% python3 -q
>>> import numpy as np
>>> np.set_printoptions(precision=2, suppress=True, linewidth=120, floatmode="fixed")
>>> J = np.load("x.npy")
>>> J
array([[ -7.23,  -0.79,   1.18,  -3.21,   1.19,  -1.62,   2.41,  -1.18,   0.01,  -0.04],
       [-16.16,  -1.80,   2.73,  -7.21,   2.67,  -3.62,   5.40,  -2.73,   0.01,  -0.04],
       [-10.80,  -1.17,   1.78,  -4.78,   1.85,  -2.40,   3.62,  -1.79,  -0.01,   0.01],
       [ -7.22,  -0.81,   1.22,  -3.20,   1.22,  -1.61,   2.40,  -1.18,  -0.02,  -0.01],
       [ -3.64,  -0.38,   0.61,  -1.60,   0.58,  -0.77,   1.21,  -0.62,  -0.05,   0.01],
       [ -5.39,  -0.60,   0.90,  -2.42,   0.92,  -1.19,   1.80,  -0.91,   0.01,   0.04],
       [  7.23,   0.80,  -1.18,   3.19,  -1.21,   1.57,  -2.38,   1.19,  -0.01,   0.00],
       [-16.19,  -1.82,   2.68,  -7.17,   2.70,  -3.58,   5.42,  -2.69,   0.00,   0.03],
       [-10.80,  -1.22,   1.81,  -4.82,   1.79,  -2.40,   3.60,  -1.82,   0.00,   0.02],
       [-14.41,  -1.61,   2.41,  -6.42,   2.43,  -3.21,   4.77,  -2.41,   0.00,   0.00],
       [ 14.40,   1.60,  -2.36,   6.40,  -2.33,   3.22,  -4.77,   2.40,   0.00,  -0.03],
       [ -5.42,  -0.60,   0.89,  -2.40,   0.89,  -1.21,   1.81,  -0.91,   0.00,   0.00],
       [ -1.76,  -0.17,   0.32,  -0.82,   0.30,  -0.39,   0.58,  -0.32,   0.04,  -0.01],
       [-16.19,  -1.79,   2.70,  -7.20,   2.71,  -3.63,   5.44,  -2.69,   0.00,   0.00],
       [-14.40,  -1.61,   2.40,  -6.37,   2.42,  -3.18,   4.81,  -2.40,  -0.02,  -0.04],
       [-12.61,  -1.44,   2.11,  -5.63,   2.12,  -2.81,   4.19,  -2.10,  -0.01,   0.03],
       [ -9.00,  -1.03,   1.51,  -4.05,   1.50,  -1.99,   3.00,  -1.50,   0.00,  -0.01]])
>>> t3 = np.stack([J, -2 * J, J[::-1]])
>>> print(np.linalg.matrix_rank(t3))
[10 10 10]
>>> np.linalg.matrix_rank(t3.reshape(3, -1))
np.int64(2)
>>> t3.shape
(3, 17, 10)
>>> np.round(np.linalg.norm(J, 2) / np.linalg.norm(J), 2)
np.float64(1.0)
>>> np.linalg.matrix_rank(J, rtol=0.1)
np.int64(1)
>>> U, sv, vt = np.linalg.svd(J)
>>> sv
array([55.43,  0.12,  0.11,  0.10,  0.08,  0.07,  0.07,  0.05,  0.04,  0.02])
>>> M2 = U[:, :1] @ np.diag(sv[:1]) @ vt[:1]
>>> np.linalg.matrix_rank(M2)
np.int64(1)
>>> round(np.linalg.norm(J - M2, 2), 2), round(sv[1], 2)
(np.float64(0.12), np.float64(0.12))
>>> print(round(float(np.abs(J - M2).max()), 2))
0.07
>>> ang = np.radians(180)
>>> R = np.eye(10)
>>> R[2, 2] = R[8, 8] = np.cos(ang)
>>> R[2, 8], R[8, 2] = -np.sin(ang), np.sin(ang)
>>> R.round(2) + 0
array([[ 1.00,  0.00,  0.00,  0.00,  0.00,  0.00,  0.00,  0.00,  0.00,  0.00],
       [ 0.00,  1.00,  0.00,  0.00,  0.00,  0.00,  0.00,  0.00,  0.00,  0.00],
       [ 0.00,  0.00, -1.00,  0.00,  0.00,  0.00,  0.00,  0.00,  0.00,  0.00],
       [ 0.00,  0.00,  0.00,  1.00,  0.00,  0.00,  0.00,  0.00,  0.00,  0.00],
       [ 0.00,  0.00,  0.00,  0.00,  1.00,  0.00,  0.00,  0.00,  0.00,  0.00],
       [ 0.00,  0.00,  0.00,  0.00,  0.00,  1.00,  0.00,  0.00,  0.00,  0.00],
       [ 0.00,  0.00,  0.00,  0.00,  0.00,  0.00,  1.00,  0.00,  0.00,  0.00],
       [ 0.00,  0.00,  0.00,  0.00,  0.00,  0.00,  0.00,  1.00,  0.00,  0.00],
       [ 0.00,  0.00,  0.00,  0.00,  0.00,  0.00,  0.00,  0.00, -1.00,  0.00],
       [ 0.00,  0.00,  0.00,  0.00,  0.00,  0.00,  0.00,  0.00,  0.00,  1.00]])
>>> M2 = J @ R.T
>>> np.linalg.svd(J, compute_uv=False), np.linalg.svd(M2, compute_uv=False)
(array([55.43,  0.12,  0.11,  0.10,  0.08,  0.07,  0.07,  0.05,  0.04,  0.02]), array([55.43,  0.12,  0.11,  0.10,  0.08,  0.07,  0.07,  0.05,  0.04,  0.02]))
>>> print(np.allclose(J @ J.T, M2 @ M2.T))
True
>>> X = np.load("sample19.npy")
>>> print(X)
[[2 0 0 0 0 0 0]
 [0 0 0 0 0 0 0]
 [0 2 0 0 0 0 0]
 [0 1 1 1 0 0 0]
 [1 2 1 1 0 0 0]
 [1 2 0 0 0 2 0]
 [0 1 2 2 1 1 2]]
>>> M2 = X[0, 0] * X[1:] - np.outer(X[1:, 0], X[0])
>>> M2
array([[0, 0, 0, 0, 0, 0, 0],
       [0, 4, 0, 0, 0, 0, 0],
       [0, 2, 2, 2, 0, 0, 0],
       [0, 4, 2, 2, 0, 0, 0],
       [0, 4, 0, 0, 0, 4, 0],
       [0, 2, 4, 4, 2, 2, 4]])
>>> np.flatnonzero(~M2.round(6).any(axis=1))
array([0])
>>> m1 = np.load("w.npy")
>>> m1
array([[ 0.50,  0.30,  0.50],
       [ 1.80,  1.20,  0.50],
       [ 3.00, -0.60,  0.90],
       [ 0.40,  0.00, -1.00],
       [ 0.10,  1.40, -0.60],
       [ 0.30,  0.10,  0.90],
       [-0.90,  0.00,  0.30],
       [ 0.00, -1.00, -1.80],
       [ 0.80,  1.20, -0.50],
       [ 0.30,  0.70, -0.50],
       [ 0.90,  1.30,  1.10],
       [-1.30,  0.10, -0.90],
       [-0.20, -1.40, -1.60],
       [-0.80, -0.10, -1.10],
       [ 0.50,  0.60, -0.20],
       [ 0.00, -0.10,  0.20],
       [ 1.30, -0.30, -1.20]])
>>> M2 = np.c_[m1[:, :1] @ np.array([[-2]]), np.array([-1, 0, 1, 0, 3, 2, -1, 2, -1, 1, 2, -3, 2, 1, 1, 0, 1])]
>>> print(M2)
[[-1.00 -1.00]
 [-3.60  0.00]
 [-6.00  1.00]
 [-0.80  0.00]
 [-0.20  3.00]
 [-0.60  2.00]
 [ 1.80 -1.00]
 [ 0.00  2.00]
 [-1.60 -1.00]
 [-0.60  1.00]
 [-1.80  2.00]
 [ 2.60 -3.00]
 [ 0.40  2.00]
 [ 1.60  1.00]
 [-1.00  1.00]
 [ 0.00  0.00]
 [-2.60  1.00]]
>>> np.round(np.linalg.norm(M2 - m1 @ np.linalg.lstsq(m1, M2)[0], axis=0), 2) + 0
array([0.00, 5.78])
>>> A = np.load("m.npy")
>>> A
array([[2.00, 1.00, 0.00, 0.00, 0.00, 0.00, 0.00],
       [0.00, 2.00, 1.00, 0.00, 0.00, 0.00, 0.00],
       [0.00, 0.00, 2.00, 1.00, 0.00, 0.00, 0.00],
       [0.00, 0.00, 0.00, 2.00, 1.00, 0.00, 0.00],
       [0.00, 0.00, 0.00, 0.00, 2.00, 1.00, 0.00],
       [0.00, 0.00, 0.00, 0.00, 0.00, 2.00, 1.00],
       [0.00, 0.00, 0.00, 0.00, 0.00, 0.00, 2.00]])
>>> A @ A
array([[4.00, 4.00, 1.00, 0.00, 0.00, 0.00, 0.00],
       [0.00, 4.00, 4.00, 1.00, 0.00, 0.00, 0.00],
       [0.00, 0.00, 4.00, 4.00, 1.00, 0.00, 0.00],
       [0.00, 0.00, 0.00, 4.00, 4.00, 1.00, 0.00],
       [0.00, 0.00, 0.00, 0.00, 4.00, 4.00, 1.00],
       [0.00, 0.00, 0.00, 0.00, 0.00, 4.00, 4.00],
       [0.00, 0.00, 0.00, 0.00, 0.00, 0.00, 4.00]])
>>> np.prod(np.diag(A)), round(float(np.linalg.det(A)), 2)
(np.float64(128.0), 128.0)
>>> print(np.sort(np.linalg.eigvals(A)))
[2.00 2.00 2.00 2.00 2.00 2.00 2.00]
>>> rng = np.random.default_rng(717981)
>>> ang = np.sort(rng.uniform(-2, 2, 15))
>>> M = np.c_[ang, ang ** 2, ang ** 3] @ np.array([[2, 3, -3, 3, 2, -4, -5, 1],
...     [0, 5, -2, -3, 1, -2, 1, 4],
...     [3, 5, -4, 2, 3, -5, 2, 3]])
>>> M.round(2) + 0
array([[-20.23, -17.43,  21.29, -25.86, -17.09,  28.62,   0.87,  -5.90],
       [ -4.00,  -2.31,   4.01,  -6.61,  -3.19,   5.65,   3.86,   0.15],
       [ -3.57,  -2.03,   3.59,  -5.99,  -2.84,   5.07,   3.75,   0.20],
       [ -0.82,  -0.65,   0.97,  -1.49,  -0.70,   1.36,   1.78,   0.01],
       [ -0.79,  -0.64,   0.94,  -1.44,  -0.68,   1.32,   1.73,   0.00],
       [  0.07,   0.11,  -0.11,   0.10,   0.07,  -0.14,  -0.17,   0.04],
       [  0.13,   0.22,  -0.21,   0.19,   0.14,  -0.28,  -0.33,   0.09],
       [  0.35,   0.66,  -0.57,   0.43,   0.37,  -0.74,  -0.79,   0.29],
       [  4.15,  10.81,  -7.52,   1.77,   4.99,  -9.21,  -2.20,   6.59],
       [  6.16,  15.93, -11.00,   2.32,   7.37, -13.42,  -1.64,   9.89],
       [  7.94,  20.32, -13.99,   2.84,   9.44, -17.05,  -0.96,  12.71],
       [ 12.39,  30.92, -21.32,   4.26,  14.55, -25.94,   1.13,  19.53],
       [ 18.53,  44.99, -31.14,   6.40,  21.46, -37.89,   4.43,  28.56],
       [ 22.29,  53.42, -37.08,   7.79,  25.67, -45.13,   6.60,  33.96],
       [ 23.00,  55.00, -38.20,   8.06,  26.46, -46.49,   7.02,  34.97]])
>>> rk = np.linalg.matrix_rank(M)
>>> rk
np.int64(3)
>>> ns = np.linalg.svd(M)[2][rk:].T
>>> ns @ ns.T
array([[ 0.83, -0.02,  0.12, -0.27, -0.12,  0.18, -0.10,  0.03],
       [-0.02,  0.56,  0.20,  0.19, -0.11,  0.22,  0.04, -0.33],
       [ 0.12,  0.20,  0.83,  0.11,  0.12, -0.22, -0.02,  0.11],
       [-0.27,  0.19,  0.11,  0.42, -0.14,  0.20,  0.03,  0.25],
       [-0.12, -0.11,  0.12, -0.14,  0.90,  0.16, -0.05, -0.04],
       [ 0.18,  0.22, -0.22,  0.20,  0.16,  0.72, -0.04,  0.10],
       [-0.10,  0.04, -0.02,  0.03, -0.05, -0.04,  0.02, -0.05],
       [ 0.03, -0.33,  0.11,  0.25, -0.04,  0.10, -0.05,  0.73]])
>>> ns.shape
(8, 5)
>>> np.argsort(-np.linalg.norm(M, axis=0).round(6), kind="stable")[:3]
array([1, 5, 2])
>>> round(float(np.linalg.norm(M, 2) / np.linalg.norm(M)), 2)
0.98
>>> print(np.linalg.matrix_rank(M, rtol=0.1))
2
>>> np.linalg.cond(M) > 100
np.True_
>>> K = np.loadtxt("dump.csv", delimiter=",")
>>> K
array([[ -6.01,   2.07,   7.05,  -0.99,   1.96,   7.00],
       [-48.03,   0.99,  20.99,  36.96,  41.02,   6.07],
       [ 23.99,  -1.98, -13.97, -13.99, -17.99,  -7.89],
       [ 18.05,  -2.96, -13.96,  -6.10, -11.00, -11.03],
       [ 47.93,  -7.06, -35.12, -18.97, -31.05, -26.08],
       [-11.97, -11.06, -20.99,  42.94,  28.90, -35.97],
       [-29.97,  10.09,  34.95,  -5.09,  10.06,  35.04],
       [ 18.02,   8.98,  14.00, -41.95, -31.07,  28.99],
       [ 17.94,   8.93,  14.06, -42.00, -31.08,  28.94],
       [ 42.08,  -4.94, -28.01, -20.13, -28.99, -18.98],
       [-48.01,   3.99,  28.03,  28.03,  36.05,  15.99]])
>>> U, sv, vt = np.linalg.svd(K)
>>> print(sv)
[165.25 112.44   0.25   0.14   0.13   0.08]
>>> M2 = U[:, :2] @ np.diag(sv[:2]) @ vt[:2]
>>> print(np.linalg.matrix_rank(M2))
2
